>>> import numpy as np
>>> np.set_printoptions(suppress=True, linewidth=160)
>>> def rd(a):
...     return np.round(a, 2) + 0
... 
>>> F = 0.5 ** np.abs(np.subtract.outer(np.arange(6), np.arange(6)))
>>> rd(F)
array([[1.  , 0.5 , 0.25, 0.12, 0.06, 0.03],
       [0.5 , 1.  , 0.5 , 0.25, 0.12, 0.06],
       [0.25, 0.5 , 1.  , 0.5 , 0.25, 0.12],
       [0.12, 0.25, 0.5 , 1.  , 0.5 , 0.25],
       [0.06, 0.12, 0.25, 0.5 , 1.  , 0.5 ],
       [0.03, 0.06, 0.12, 0.25, 0.5 , 1.  ]])
>>> # symmetric, so the eigenvalues are real
>>> rng = np.random.default_rng(24080)
>>> idx = rng.permutation(6)
>>> idx
array([1, 2, 4, 5, 3, 0])
>>> Y = F[idx][:, idx]
>>> print(np.trace(Y))
6.0
>>> rd(Y)
array([[1.  , 0.5 , 0.12, 0.06, 0.25, 0.5 ],
       [0.5 , 1.  , 0.25, 0.12, 0.5 , 0.25],
       [0.12, 0.25, 1.  , 0.5 , 0.5 , 0.06],
       [0.06, 0.12, 0.5 , 1.  , 0.25, 0.03],
       [0.25, 0.5 , 0.5 , 0.25, 1.  , 0.12],
       [0.5 , 0.25, 0.06, 0.03, 0.12, 1.  ]])
>>> rd(np.sort(np.abs(np.linalg.eigvals(Y))))
array([0.35, 0.42, 0.56, 0.85, 1.44, 2.39])
>>> np.allclose(Y, F)
False
>>> vec = np.array([1, 2, 1, 0, 0, 3])
>>> (F @ vec).argmax()
np.int64(5)
>>> rd(F @ np.eye(6)[3])
array([0.12, 0.25, 0.5 , 1.  , 0.5 , 0.25])
>>> rd(F * vec)
array([[1.  , 1.  , 0.25, 0.  , 0.  , 0.09],
       [0.5 , 2.  , 0.5 , 0.  , 0.  , 0.19],
       [0.25, 1.  , 1.  , 0.  , 0.  , 0.38],
       [0.12, 0.5 , 0.5 , 0.  , 0.  , 0.75],
       [0.06, 0.25, 0.25, 0.  , 0.  , 1.5 ],
       [0.03, 0.12, 0.12, 0.  , 0.  , 3.  ]])
>>> Y = F + rng.integers(-2, 3, (6, 2)) @ rng.integers(-2, 3, (2, 6))
>>> rd(Y)
array([[ 1.  , -3.5 , -5.75,  0.12,  8.06,  2.03],
       [-1.5 ,  3.  ,  1.5 ,  0.25, -1.88, -1.94],
       [ 0.25,  4.5 ,  7.  ,  0.5 , -7.75, -1.88],
       [-1.88,  4.25,  4.5 ,  1.  , -5.5 , -2.75],
       [ 0.06,  0.12,  0.25,  0.5 ,  1.  ,  0.5 ],
       [ 4.03,  0.06,  4.12,  0.25, -3.5 ,  3.  ]])
>>> np.abs(Y - F).sum(axis=1)
array([20.,  9., 20., 19.,  0., 14.])
>>> rd(np.linalg.svd(Y - F, compute_uv=False))
array([18.6 ,  6.64,  0.  ,  0.  ,  0.  ,  0.  ])
>>> Y - F
array([[ 0., -4., -6.,  0.,  8.,  2.],
       [-2.,  2.,  1.,  0., -2., -2.],
       [ 0.,  4.,  6.,  0., -8., -2.],
       [-2.,  4.,  4.,  0., -6., -3.],
       [ 0.,  0.,  0.,  0.,  0.,  0.],
       [ 4.,  0.,  4.,  0., -4.,  2.]])
>>> vec = np.array([0, -3, 0, 1, -3, -3])
>>> h1 = np.maximum(Y @ vec, 0)
>>> rd(np.maximum(Y @ (3 * vec), 0))
array([ 0.  ,  8.06, 47.62, 39.  ,  0.  ,  4.69])
>>> np.flatnonzero(h1 > 1e-9)
array([1, 2, 3, 5])
>>> vec = np.ones(6)
>>> for _ in range(3):
...     vec = F @ vec
...     vec /= np.linalg.norm(vec)
...     print(round(vec @ F @ vec, 2))
... 
2.39
2.39
2.39
>>> print(rd(vec))
[0.31 0.42 0.48 0.48 0.42 0.31]
>>> A = np.loadtxt("block12.csv", delimiter=",")
>>> A
array([[0.67, 0.  , 0.  , 0.33, 0.  ],
       [0.  , 0.67, 0.  , 0.  , 0.33],
       [0.  , 0.  , 1.  , 0.  , 0.  ],
       [0.  , 0.  , 0.33, 0.67, 0.  ],
       [0.  , 0.5 , 0.  , 0.  , 0.5 ]])
>>> r0 = np.array([6, 2])
>>> rd(np.array([np.convolve(row, r0, "same") for row in A]))
array([[4.02, 1.34, 0.  , 1.98, 0.66],
       [0.  , 4.02, 1.34, 0.  , 1.98],
       [0.  , 0.  , 6.  , 2.  , 0.  ],
       [0.  , 0.  , 1.98, 4.68, 1.34],
       [0.  , 3.  , 1.  , 0.  , 3.  ]])
>>> rd(np.convolve(A[0], r0))
array([4.02, 1.34, 0.  , 1.98, 0.66, 0.  ])
>>> mat = np.load("sample19.npy")
>>> print(mat)
[[ 6.98  1.99  1.9   3.    6.94  5.08  4.07  7.97  5.93]
 [ 4.99  4.05  1.07  6.03  5.02  6.96  5.03  6.94  5.97]
 [ 1.01  2.09  0.13  3.01  0.93  3.01  2.    2.01  1.97]
 [ 7.02  1.94  1.98  2.92  6.96  4.98  3.93  8.04  6.02]
 [ 4.99  3.96  1.12  6.13  4.97  7.01  4.97  6.99  6.  ]
 [ 6.05 -0.05  2.04  0.01  6.01  1.96  2.03  6.07  3.97]
 [ 0.99  1.95 -0.03  3.02  1.01  3.05  2.02  1.95  1.89]]
>>> vec = np.array([-5, 5, -9, 4, 4, -5, 9, 4, -7])
>>> np.sign((mat @ vec).round(6))
array([-1.,  1.,  1., -1.,  1., -1.,  1.])
>>> rd(np.einsum("ij,j->i", mat, vec))
array([ -0.69,  26.31,  17.19,  -3.21,  24.81, -19.82,  18.69])
>>> rd(mat @ np.ones(9))
array([43.86, 46.06, 16.16, 43.79, 46.14, 28.09, 15.85])
>>> mat @ np.eye(9)[1]
array([ 1.99,  4.05,  2.09,  1.94,  3.96, -0.05,  1.95])
>>> print(np.count_nonzero(mat))
63
>>> print(np.unravel_index(np.abs(mat).argmax(), mat.shape))
(np.int64(3), np.int64(7))
>>> np.linalg.matrix_rank(mat)
np.int64(7)
>>> np.zeros(7, 9)
Traceback (most recent call last):
  File "<python-input-45>", line 1, in <module>
    np.zeros(7, 9)
    ~~~~~~~~^^^^^^
TypeError: Cannot interpret '9' as a data type
>>> rd(mat.sum(axis=1))
array([43.86, 46.06, 16.16, 43.79, 46.14, 28.09, 15.85])
>>> mat.shape
(7, 9)
>>> data = np.array([[4, 0, 0, 1, 2],
...     [0, 0, 0, 0, 1],
...     [0, 0, 1, 4, 0],
...     [2, 0, 0, 0, 0],
...     [0, 2, 0, 0, 0],
...     [0, 0, 0, 0, 0],
...     [0, 1, 3, 0, 0]])
>>> w1 = np.array([[0, 1], [0, 0], [0, 2], [0, 2], [2, 0]])
>>> coef = np.array([-1, -2])
>>> act = np.maximum(data @ w1 + coef, 0)
>>> act
array([[3, 4],
       [1, 0],
       [0, 8],
       [0, 0],
       [0, 0],
       [0, 0],
       [0, 4]])
>>> rd((act > 0).mean(axis=0))
array([0.29, 0.43])
>>> Z = np.array([[1, 1, -1], [2, -1, 0]])
>>> (act @ Z).round(6).argmax(axis=1)
array([0, 0, 0, 0, 0, 0, 0])
>>> idx = rng.permutation(5)
>>> Y = data[:, idx] * rng.choice([-1, 1], 5)
>>> print(Y)
[[ 0  2 -4  0  1]
 [ 0  1  0  0  0]
 [-1  0  0  0  4]
 [ 0  0 -2  0  0]
 [ 0  0  0  2  0]
 [ 0  0  0  0  0]
 [-3  0  0  1  0]]
>>> U, _, Vh = np.linalg.svd(data.T @ Y)
>>> print(idx)
[2 4 0 1 3]
>>> print(rd(U @ Vh))
[[ 0.  0. -1.  0.  0.]
 [ 0.  0.  0.  1.  0.]
 [-1.  0.  0.  0.  0.]
 [ 0.  0.  0.  0.  1.]
 [ 0.  1.  0.  0.  0.]]
>>> ang = np.radians(45)
>>> Rm = np.eye(5)
>>> Rm[3, 3] = Rm[0, 0] = np.cos(ang)
>>> Rm[3, 0], Rm[0, 3] = -np.sin(ang), np.sin(ang)
>>> rd(Rm)
array([[ 0.71,  0.  ,  0.  ,  0.71,  0.  ],
       [ 0.  ,  1.  ,  0.  ,  0.  ,  0.  ],
       [ 0.  ,  0.  ,  1.  ,  0.  ,  0.  ],
       [-0.71,  0.  ,  0.  ,  0.71,  0.  ],
       [ 0.  ,  0.  ,  0.  ,  0.  ,  1.  ]])
>>> Y = data @ Rm.T
>>> np.allclose(np.linalg.norm(data, axis=1), np.linalg.norm(Y, axis=1))
True
>>> rd(np.linalg.det(Rm)), rd(np.trace(Rm))
(np.float64(1.0), np.float64(4.41))
>>> rd(Y)
array([[ 3.54,  0.  ,  0.  , -2.12,  2.  ],
       [ 0.  ,  0.  ,  0.  ,  0.  ,  1.  ],
       [ 2.83,  0.  ,  1.  ,  2.83,  0.  ],
       [ 1.41,  0.  ,  0.  , -1.41,  0.  ],
       [ 0.  ,  2.  ,  0.  ,  0.  ,  0.  ],
       [ 0.  ,  0.  ,  0.  ,  0.  ,  0.  ],
       [ 0.  ,  1.  ,  3.  ,  0.  ,  0.  ]])
>>> rd(np.linalg.svd(data, compute_uv=False)), rd(np.linalg.svd(Y, compute_uv=False))
(array([5.1 , 4.09, 3.07, 1.83, 1.24]), array([5.1 , 4.09, 3.07, 1.83, 1.24]))
>>> arr = np.load("a.npy")
>>> arr
array([[8, 0, 0, 9],
       [0, 2, 3, 0],
       [0, 1, 0, 0],
       [7, 0, 0, 0]])
>>> # 2 groups of indices that never mix
>>> Y = F / np.linalg.norm(F, axis=1, keepdims=True)
>>> C2 = Y @ Y.T
>>> print(np.argwhere(np.triu(np.abs(C2) > 0.95, 1)))
[]
>>> (C2 - 2 * np.eye(6)).round(6).argmax(axis=1)
array([1, 0, 1, 4, 5, 4])
>>> print(rd(C2))
[[1.   0.8  0.56 0.36 0.23 0.14]
 [0.8  1.   0.8  0.55 0.36 0.23]
 [0.56 0.8  1.   0.8  0.55 0.36]
 [0.36 0.55 0.8  1.   0.8  0.56]
 [0.23 0.36 0.55 0.8  1.   0.8 ]
 [0.14 0.23 0.36 0.56 0.8  1.  ]]
>>> rd(C2[0])
array([1.  , 0.8 , 0.56, 0.36, 0.23, 0.14])
>>> r0 = np.array([0, 2, 1, 1])
>>> Y = arr + np.outer(r0, np.eye(4)[1])
>>> np.linalg.matrix_rank(np.linalg.inv(Y) - np.linalg.inv(arr), tol=1e-8)
np.int64(1)
>>> w1 = np.array([[-1, -2, 0, 3, -3],
...     [1, 2, 3, 0, -3],
...     [3, -3, -2, -2, -3],
...     [-2, 2, 2, 3, 2]])
>>> coef = np.array([-4, -1, -4, 5, 2])
>>> act = np.maximum(arr @ w1 + coef, 0)
>>> (act > 0).mean(axis=0)
array([0.25, 0.5 , 0.25, 0.75, 0.  ])
>>> (act > 0).astype(int)
array([[0, 1, 1, 1, 0],
       [1, 0, 0, 0, 0],
       [0, 1, 0, 1, 0],
       [0, 0, 0, 1, 0]])
>>> Z = np.array([[-1, 1, 2], [-1, 2, -1], [-2, 0, 0], [-1, 0, -1], [1, 1, -1]])
>>> w1 @ Z
array([[ -3,  -8,   0],
       [-12,   2,   3],
       [  3,  -6,  14],
       [ -5,   4, -11]])
>>> act @ Z
array([[-85,   2, -57],
       [ -7,   7,  14],
       [ -6,   2,  -6],
       [-26,   0, -26]])
>>> print((act @ Z).round(6).argmax(axis=1))
[1 2 1 1]
>>> rd(np.abs(np.linalg.eigvals(arr)).max())
np.float64(12.89)
>>> np.trace(arr)
np.int64(10)
>>> (arr - arr.T) / 2
array([[ 0.,  0.,  0.,  1.],
       [ 0.,  0.,  1.,  0.],
       [ 0., -1.,  0.,  0.],
       [-1.,  0.,  0.,  0.]])
>>> (arr + arr.T) / 2
array([[8., 0., 0., 8.],
       [0., 2., 2., 0.],
       [0., 2., 0., 0.],
       [8., 0., 0., 0.]])
>>> np.flatnonzero(np.linalg.matrix_power((arr != 0) + (arr.T != 0) + np.eye(4), 4)[2])
array([1, 2])
>>> print(rd(np.sort(np.linalg.eigvals(arr).real)))
[-4.89 -1.    3.   12.89]
>>> rd(np.linalg.det(arr))
np.float64(189.0)
>>> J = np.loadtxt("run12.csv", delimiter=",")
>>> J
array([[-0.46, -0.05, -1.77, -0.07, -0.01],
       [ 1.01, -0.46,  2.98,  0.43,  0.28],
       [-0.93,  0.52, -1.98, -0.47, -0.15],
       [ 0.34, -0.23,  0.15,  0.23, -0.05],
       [ 0.47,  0.08,  2.2 ,  0.05, -0.01],
       [ 2.05, -1.25,  4.24,  1.09,  0.49],
       [ 0.44, -0.28,  1.07,  0.22,  0.13],
       [-0.51,  0.05, -1.46, -0.17,  0.05],
       [ 0.07, -0.01,  1.  , -0.03,  0.2 ],
       [-0.8 ,  0.42, -1.65, -0.4 , -0.17],
       [ 0.06,  0.35,  0.97, -0.15, -0.2 ],
       [ 0.68, -0.57,  0.91,  0.45,  0.19]])
>>> U, sigma, Vh = np.linalg.svd(J, full_matrices=False)
>>> rd(U.T @ U)
array([[1., 0., 0., 0., 0.],
       [0., 1., 0., 0., 0.],
       [0., 0., 1., 0., 0.],
       [0., 0., 0., 1., 0.],
       [0., 0., 0., 0., 1.]])
>>> rd(sigma / sigma[0])
array([1.  , 0.2 , 0.05, 0.01, 0.  ])
>>> print(np.allclose(U * sigma @ Vh, J))
True
>>> D = np.linalg.norm(J[:, None] - J[None], axis=-1)
>>> D.shape
(12, 12)
>>> np.linalg.matrix_rank(D ** 2)
np.int64(7)
>>> D.mean(axis=1).argmax()
np.int64(5)
>>> print(np.flatnonzero(D[3] < D.mean() / 2))
[ 3  6  8 10 11]
>>> rd(np.linalg.norm(J, axis=1))
array([1.83, 3.22, 2.3 , 0.5 , 2.25, 5.02, 1.22, 1.56, 1.02, 1.93, 1.06, 1.36])
>>> Xs = J - J.mean(axis=0)
>>> U, sigma, Vh = np.linalg.svd(Xs, full_matrices=False)
>>> rd(sigma)
array([7.37, 1.51, 0.38, 0.04, 0.02])
>>> print(rd(np.abs(Vh[-1])))
[0.39 0.31 0.05 0.87 0.04]
>>> rd(Vh[0] * np.sign(Vh[0, np.abs(Vh[0]).argmax()]))
array([ 0.37, -0.18,  0.9 ,  0.17,  0.07])
>>> m1 = np.array([[29.0, 10.0, -15.0, -25.0],
...     [10.0, 8.0, -6.0, -10.0],
...     [-15.0, -6.0, 13.0, 15.0],
...     [-25.0, -10.0, 15.0, 29.0]])
>>> m1
array([[ 29.,  10., -15., -25.],
       [ 10.,   8.,  -6., -10.],
       [-15.,  -6.,  13.,  15.],
       [-25., -10.,  15.,  29.]])
>>> # symmetric, so the eigenvalues are real
>>> evals, evecs = np.linalg.eigh(m1)
>>> vec = np.array([1, 0, 0, 2])
>>> rd(evecs * np.maximum(evals, 0) @ evecs.T)
array([[ 29.,  10., -15., -25.],
       [ 10.,   8.,  -6., -10.],
       [-15.,  -6.,  13.,  15.],
       [-25., -10.,  15.,  29.]])
>>> vec @ m1 @ vec / (vec @ vec), rd(evals[0]), evals[-1]
(np.float64(9.0), np.float64(4.0), np.float64(67.0))
>>> U, sigma, Vh = np.linalg.svd(m1)
>>> rd(sigma)
array([67.,  4.,  4.,  4.])
>>> Y = U[:, :1] @ np.diag(sigma[:1]) @ Vh[:1]
>>> print(np.linalg.matrix_rank(Y))
1
>>> rd(Y)
array([[ 26.59,  10.63, -15.95, -26.59],
       [ 10.63,   4.25,  -6.38, -10.63],
       [-15.95,  -6.38,   9.57,  15.95],
       [-26.59, -10.63,  15.95,  26.59]])
>>> r0 = np.array([1, -3, -3, -2])
>>> Y = m1 + np.outer(r0, np.eye(4)[0])
>>> rd(np.linalg.det(Y) / np.linalg.det(m1)), rd(1 + np.linalg.solve(m1, r0)[0])
(np.float64(0.91), np.float64(0.91))
>>> np.linalg.matrix_rank(Y - m1)
np.int64(1)
>>> P = np.triu(np.array([[0, 2, 1, 2], [1, 0, 3, 3], [2, 0, 1, 1], [1, 1, 0, 1]]), 1) + np.eye(4)
>>> Y = P @ arr @ np.linalg.inv(P)
>>> rd(np.linalg.det(Y))
np.float64(189.0)
>>> sigma = 3 * 0.5 ** np.arange(8)
>>> q, _ = np.linalg.qr(np.array([[2.2, -1.4, -0.6, 0.1, 0.4, 0.1, 0.6, 1.2],
...     [-0.3, 0.2, 0.5, -0.7, -0.4, 0.5, 1.0, -0.1],
...     [-0.6, 0.4, -0.5, 0.8, -0.3, -0.6, 0.6, -0.3],
...     [-0.8, 1.4, 0.8, -0.6, 1.9, 1.6, 1.0, 0.3],
...     [-0.2, 0.0, 0.6, -0.9, -0.1, 0.2, -0.7, -0.2],
...     [1.4, 1.4, -1.1, -0.4, -1.3, -1.9, -1.4, -1.6],
...     [-0.7, -0.4, 1.3, -0.2, -0.6, 0.1, 0.9, -0.4],
...     [-1.5, -0.6, -0.1, 0.2, 0.5, -0.2, 0.1, 2.0]]))
>>> E = rng.normal(size=(25, 8)) * sigma @ q
>>> rd(E)
array([[-1.85,  1.24,  0.57,  0.59, -0.75,  0.11, -1.64, -0.87],
       [ 1.84, -1.61, -0.64, -1.12, -0.04, -1.31,  1.97, -0.15],
       [-2.25,  1.5 , -0.11, -0.24, -1.01, -0.56, -1.41, -0.82],
       [-0.37, -0.03, -0.17, -0.35, -0.53, -0.65, -0.28, -0.92],
       [ 0.3 , -0.19,  0.26,  0.23,  0.04,  0.19,  0.32,  0.75],
       [ 0.27,  0.1 , -0.91, -0.96,  0.45, -0.37,  0.22, -0.91],
       [-3.7 ,  2.31,  0.2 , -0.32, -2.06, -1.37, -1.89, -1.13],
       [-0.92,  0.61,  0.16,  0.27, -0.19,  0.4 , -1.36, -0.49],
       [ 0.83, -0.61,  0.03,  0.08,  0.33,  0.41, -0.07, -0.02],
       [-2.15,  1.37,  0.67,  0.34, -1.44, -0.35, -1.48, -0.35],
       [ 0.52, -0.34,  0.38,  0.47,  0.32,  0.61,  0.03,  0.49],
       [-0.66,  0.51, -0.44, -0.33,  0.05,  0.73, -1.9 , -0.92],
       [ 1.7 , -1.19,  0.22,  0.15,  0.44,  0.61,  0.35,  0.12],
       [ 0.55, -0.3 ,  0.15,  0.08,  0.09, -0.28,  1.09,  0.66],
       [ 0.68, -0.63,  0.04,  0.22,  0.4 ,  0.83, -0.65,  0.07],
       [-0.35,  0.26, -0.09,  0.15,  0.1 ,  0.07, -0.25, -0.38],
       [ 1.83, -1.  ,  0.13,  0.84,  1.58,  1.5 ,  0.44,  0.84],
       [ 0.99, -0.65, -0.37, -0.02,  0.82,  0.44,  0.31, -0.02],
       [-0.68,  0.55,  0.07, -0.15, -0.45, -0.95,  1.03,  0.59],
       [-3.3 ,  2.08,  0.42, -0.54, -2.67, -2.56,  0.3 , -0.55],
       [-2.54,  1.81, -0.93, -0.95, -0.73, -1.12, -1.65, -2.38],
       [ 2.55, -1.43,  0.06,  0.62,  1.7 ,  0.71,  2.45,  1.44],
       [ 1.4 , -1.05, -0.49, -0.87,  0.16, -0.9 ,  2.07,  0.7 ],
       [ 3.55, -2.39, -0.1 ,  0.22,  1.72,  0.61,  2.47,  1.02],
       [ 0.27, -0.16, -0.9 , -1.17, -0.12, -1.28,  1.26, -0.74]])
>>> U, sigma, Vh = np.linalg.svd(data, full_matrices=False)
>>> (sigma > 1e-8).sum()
np.int64(5)
>>> np.abs(U[:, 0]).round(6).argmax()
np.int64(0)
>>> print(rd(np.cumsum(sigma ** 2) / np.sum(sigma ** 2)))
[0.46 0.75 0.91 0.97 1.  ]
>>> U.shape, sigma.shape, Vh.shape
((7, 5), (5,), (5, 5))
>>> rd(Vh @ Vh.T)
array([[1., 0., 0., 0., 0.],
       [0., 1., 0., 0., 0.],
       [0., 0., 1., 0., 0.],
       [0., 0., 0., 1., 0.],
       [0., 0., 0., 0., 1.]])
>>> rd(sigma / sigma[0])
array([1.  , 0.8 , 0.6 , 0.36, 0.24])
>>> rd(U.T @ U)
array([[1., 0., 0., 0., 0.],
       [0., 1., 0., 0., 0.],
       [0., 0., 1., 0., 0.],
       [0., 0., 0., 1., 0.],
       [0., 0., 0., 0., 1.]])
